$ python3 -q
>>> import numpy as np
>>> import numpy.linalg as la
>>> np.set_printoptions(precision=2, suppress=True, linewidth=140, sign=" ")
>>> rnd = lambda a: np.round(a, 2) + 0
>>> W0 = np.load("test13.npy")
>>> W0
array([[ 0,  1,  0],
       [ 1,  0,  0],
       [ 0,  0,  0]])
>>> # 2 groups of indices that never mix
>>> (W0 != 0).astype(int)
array([[ 0,  1,  0],
       [ 1,  0,  0],
       [ 0,  0,  0]])
>>> np.flatnonzero(la.matrix_power((W0 != 0) + (W0.T != 0) + np.eye(3), 3)[0])
array([ 0,  1])
>>> W0 @ W0
array([[ 1,  0,  0],
       [ 0,  1,  0],
       [ 0,  0,  0]])
>>> rnd(np.sort(la.eigvals(W0).real))
array([-1.,  0.,  1.])
>>> proj = np.triu(np.array([[-4, 5, -1], [2, -3, 5], [-2, 0, -1]]), 1) + np.eye(3)
>>> B = proj @ W0 @ la.inv(proj)
>>> proj @ W0 - W0 @ proj
array([[ 5.,  0., -5.],
       [ 0., -5.,  1.],
       [ 0.,  0.,  0.]])
>>> np.poly(B)
array([ 1.,  0., -1.,  0.])
>>> la.matrix_rank(B)
np.int64(2)
>>> A = np.load("sample17.npy")
>>> A
array([[-9.,  8.,  2.],
       [ 0., -1.,  2.],
       [ 0., -4.,  5.]])
>>> np.einsum("ii->", A)
np.float64(-5.0)
>>> rnd(la.eigvals(A))
array([-9.,  1.,  3.])
>>> rnd(la.det(A[::-1]))
np.float64(27.0)
>>> np.poly(A)
array([  1.,   5., -33.,  27.])
>>> rnd(la.det(A.T))
np.float64(-27.0)
>>> rnd(la.eigvals(A).sum().real)
np.float64(-5.0)
>>> la.cond(A) > 100
np.False_
>>> round(np.log10(la.cond(A)))
2
>>> O = A.astype(float).copy()
>>> for j in range(3):
...     O[:, j] -= O[:, :j] @ (O[:, :j].T @ O[:, j])
...     O[:, j] /= la.norm(O[:, j])
... 
>>> rnd(O.T @ A)
array([[ 9.  , -8.  , -2.  ],
       [ 0.  ,  4.12, -5.34],
       [ 0.  ,  0.  ,  0.73]])
>>> th = np.radians(90)
>>> Rm = np.eye(3)
>>> Rm[2, 2] = Rm[0, 0] = np.cos(th)
>>> Rm[2, 0], Rm[0, 2] = -np.sin(th), np.sin(th)
>>> rnd(Rm)
array([[ 0.,  0.,  1.],
       [ 0.,  1.,  0.],
       [-1.,  0.,  0.]])
>>> B = A @ Rm.T
>>> rnd(B)
array([[ 2.,  8.,  9.],
       [ 2., -1.,  0.],
       [ 5., -4.,  0.]])
>>> np.abs(B - A).max(axis=0)
array([ 11.,   0.,   7.])
>>> np.allclose(A @ A.T, B @ B.T)
True
>>> rnd(la.svd(A, compute_uv=False)), rnd(la.svd(B, compute_uv=False))
(array([ 12.39,   6.42,   0.34]), array([ 12.39,   6.42,   0.34]))
